$ ipython --no-banner

In [1]: import numpy as np

In [2]: np.set_printoptions(precision=2, suppress=True, linewidth=200, floatmode="fixed")

In [3]: M = np.loadtxt("a.csv", delimiter=",")

In [4]: M
Out[4]: 
array([[-0.10,  0.29,  0.70],
       [-1.00,  2.98,  0.30],
       [ 1.00, -2.98, -0.40],
       [-0.10,  0.32,  1.50],
       [-0.80,  2.40,  0.10],
       [-0.90,  2.70, -2.50],
       [-0.80,  2.43, -0.60],
       [-0.30,  0.87, -0.80],
       [ 1.60, -4.80, -0.20],
       [ 0.60, -1.78,  0.40],
       [-1.00,  3.02,  2.00],
       [ 1.10, -3.30, -0.10],
       [ 1.40, -4.21,  0.00],
       [-0.80,  2.38, -1.40],
       [-1.70,  5.10,  1.40],
       [ 0.20, -0.63, -0.50],
       [-1.40,  4.19, -0.20],
       [-0.30,  0.89, -1.00],
       [-0.30,  0.87,  0.70],
       [ 1.50, -4.50, -0.80],
       [ 1.90, -5.68, -0.10],
       [-0.60,  1.80, -0.70],
       [ 0.10, -0.29, -0.80],
       [-1.00,  2.99, -1.30],
       [-0.80,  2.38, -0.40],
       [-0.30,  0.90,  0.50],
       [ 1.90, -5.73, -0.60]])

In [5]: T = np.stack([M, 4 * M, M[::-1]])

In [6]: np.linalg.norm(T, axis=(1, 2))
Out[6]: array([17.60, 70.41, 17.60])

In [7]: left, sigma, vt = np.linalg.svd(M)

In [8]: sigma
Out[8]: array([16.90,  4.92,  0.03])

In [9]: np.argmax(sigma[:-1] / (sigma[1:] + 1e-6)) + 1
Out[9]: np.int64(2)

In [10]: out = left[:, :2] @ np.diag(sigma[:2]) @ vt[:2]

In [11]: np.linalg.matrix_rank(out)
Out[11]: np.int64(2)

In [12]: np.round(np.linalg.norm(M - out, 2), 2), round(sigma[2], 2)
Out[12]: (np.float64(0.03), np.float64(0.03))

In [13]: round(np.linalg.norm(M - out) / np.linalg.norm(M), 2)
Out[13]: np.float64(0.0)

In [14]: d = np.linalg.norm(M[:, None] - M[None], axis=-1)

In [15]: np.flatnonzero(d[16] < d.mean() / 2)
Out[15]: array([ 1,  4,  6, 14, 16, 23, 24])

In [16]: d.mean(axis=1).argmax()
Out[16]: np.int64(26)

In [17]: Ac = (M - M.mean(axis=0)) / M.std(axis=0)

In [18]: np.argwhere(np.abs(Ac) > 2)
Out[18]: 
array([[ 5,  2],
       [10,  2]])

In [19]: c = np.linalg.lstsq(np.delete(Ac, 1, axis=1), Ac[:, 1])[0]

In [20]: np.abs(c).argmax()
Out[20]: np.int64(0)

In [21]: np.round(np.abs(np.linalg.svd(M)[2][-1]), 2) + 0
Out[21]: array([0.95, 0.32, 0.00])

In [22]: E = np.loadtxt("block17.csv", delimiter=",")

In [23]: E
Out[23]: 
array([[0.00, 1.00, 0.00],
       [1.00, 0.00, 0.00],
       [0.00, 0.00, 1.00]])

In [24]: out = np.array([[3, 3], [2, 1]])

In [25]: cent = np.kron(out, E)

In [26]: round(float(np.linalg.norm(cent, 2)), 2), round(np.linalg.norm(out, 2) * np.linalg.norm(E, 2), 2)
Out[26]: (4.75, np.float64(4.75))

In [27]: ev, vecs = np.linalg.eigh(E)

In [28]: vec = np.array([4, 4, -4])

In [29]: np.abs(E).sum(axis=1).max(), np.abs(ev).max()
Out[29]: (np.float64(1.0), np.float64(1.0))

In [30]: np.round(vecs * np.abs(ev) @ vecs.T, 2) + 0
Out[30]: 
array([[1.00, 0.00, 0.00],
       [0.00, 1.00, 0.00],
       [0.00, 0.00, 1.00]])

In [31]: np.linalg.eigvalsh(E[1:, 1:])
Out[31]: array([0.00, 1.00])

In [32]: np.linalg.matrix_power(E, 100)
Out[32]: 
array([[1.00, 0.00, 0.00],
       [0.00, 1.00, 0.00],
       [0.00, 0.00, 1.00]])

In [33]: np.sort(np.abs(np.linalg.eigvals(E)))[::-1]
Out[33]: array([1.00, 1.00, 1.00])

In [34]: pr = np.eye(3)[1]

In [35]: for _ in range(4):
    ...:     pr = pr @ E
    ...:     print(pr.round(2))
    ...: 
[1.00 0.00 0.00]
[0.00 1.00 0.00]
[1.00 0.00 0.00]
[0.00 1.00 0.00]

In [36]: out = np.linalg.inv(E)

In [37]: round(np.linalg.slogdet(E)[0], 2)
Out[37]: np.float64(-1.0)

In [38]: (np.abs(out) > 1e-9).astype(int)
Out[38]: 
array([[0, 1, 0],
       [1, 0, 0],
       [0, 0, 1]])

In [39]: E @ out
Out[39]: 
array([[1.00, 0.00, 0.00],
       [0.00, 1.00, 0.00],
       [0.00, 0.00, 1.00]])

In [40]: np.allclose(out, E.T)
Out[40]: True

In [41]: np.linalg.det(E) * out
Out[41]: 
array([[-0.00, -1.00, -0.00],
       [-1.00, -0.00, -0.00],
       [-0.00, -0.00, -1.00]])

In [42]: np.linalg.inv(out)
Out[42]: 
array([[0.00, 1.00, 0.00],
       [1.00, 0.00, 0.00],
       [0.00, 0.00, 1.00]])

In [43]: round(np.linalg.cond(E), 2)
Out[43]: np.float64(1.0)

In [44]: vec = np.array([2, -1, 9])

In [45]: [p for p in range(1, 25) if np.allclose(np.linalg.matrix_power(E, p), np.eye(3))]
Out[45]: [2, 4, 6, 8, 10, 12, 14, 16, 18, 20, 22, 24]

In [46]: round(float(np.linalg.norm(vec)), 2), np.round(np.linalg.norm(E @ vec), 2)
Out[46]: (9.27, np.float64(9.27))

In [47]: np.abs(np.linalg.eigvals(E))
Out[47]: array([1.00, 1.00, 1.00])

In [48]: np.linalg.inv(E)
Out[48]: 
array([[0.00, 1.00, 0.00],
       [1.00, 0.00, 0.00],
       [0.00, 0.00, 1.00]])

In [49]: np.sort(np.abs(np.degrees(np.angle(np.linalg.eigvals(E)))))
Out[49]: array([  0.00,   0.00, 180.00])

In [50]: np.round(np.linalg.det(E), 2)
Out[50]: np.float64(-1.0)

In [51]: 3 - np.linalg.matrix_rank(E - np.eye(3), tol=1e-8)
Out[51]: np.int64(2)

In [52]: m1 = np.array([[5, 5, 5, 5], [5, 10, 10, 10], [5, 10, 15, 15], [5, 10, 15, 20]])

In [53]: vec = np.array([2, -1, 0, -3])

In [54]: y = m1 @ vec

In [55]: y
Out[55]: array([-10, -30, -45, -60])

In [56]: np.linalg.solve(m1, -1 * y)
Out[56]: array([-2.00,  1.00,  0.00,  3.00])

In [57]: np.linalg.solve(m1, y)
Out[57]: array([ 2.00, -1.00,  0.00, -3.00])

In [58]: rng = np.random.default_rng(603)

In [59]: lab = rng.permutation(4)

In [60]: out = m1[:, lab] * rng.choice([-1, 1], 4)

In [61]: out
Out[61]: 
array([[ -5,  -5,  -5,   5],
       [-10, -10, -10,   5],
       [-15, -10, -15,   5],
       [-20, -10, -15,   5]])

In [62]: left, _, vt = np.linalg.svd(m1.T @ out)

In [63]: np.round(left @ vt, 2) + 0
Out[63]: 
array([[ 0.00,  0.00,  0.00,  1.00],
       [ 0.00, -1.00,  0.00,  0.00],
       [ 0.00,  0.00, -1.00,  0.00],
       [-1.00,  0.00,  0.00,  0.00]])

In [64]: lab
Out[64]: array([3, 1, 2, 0])

In [65]: A = np.array([[12.02, -3.87, 14.57, 4.67], [-0.49, -2.66, -6.7, 12.26]])

In [66]: def softmax(z):
    ...:     e = np.exp(z - z.max(axis=-1, keepdims=True))
    ...:     return e / e.sum(axis=-1, keepdims=True)
    ...: 

In [67]: np.round(softmax(A[1] + 4), 2) + 0
Out[67]: array([0.00, 0.00, 0.00, 1.00])

In [68]: np.round(softmax(10 * A[1]), 2) + 0
Out[68]: array([0.00, 0.00, 0.00, 1.00])

In [69]: np.round(softmax(A[1]), 2) + 0
Out[69]: array([0.00, 0.00, 0.00, 1.00])

In [70]: att = A @ A.T / np.sqrt(4)

In [71]: softmax(att).round(6).argmax(axis=1)
Out[71]: array([0, 1])

In [72]: softmax(att)[1] @ A
Out[72]: array([-0.49, -2.66, -6.70, 12.26])

In [73]: np.round(softmax(att), 2) + 0
Out[73]: 
array([[1.00, 0.00],
       [0.00, 1.00]])

In [74]: np.round(softmax(att + np.triu(np.full(att.shape, -np.inf), 1)), 2) + 0
Out[74]: 
array([[1.00, 0.00],
       [0.00, 1.00]])
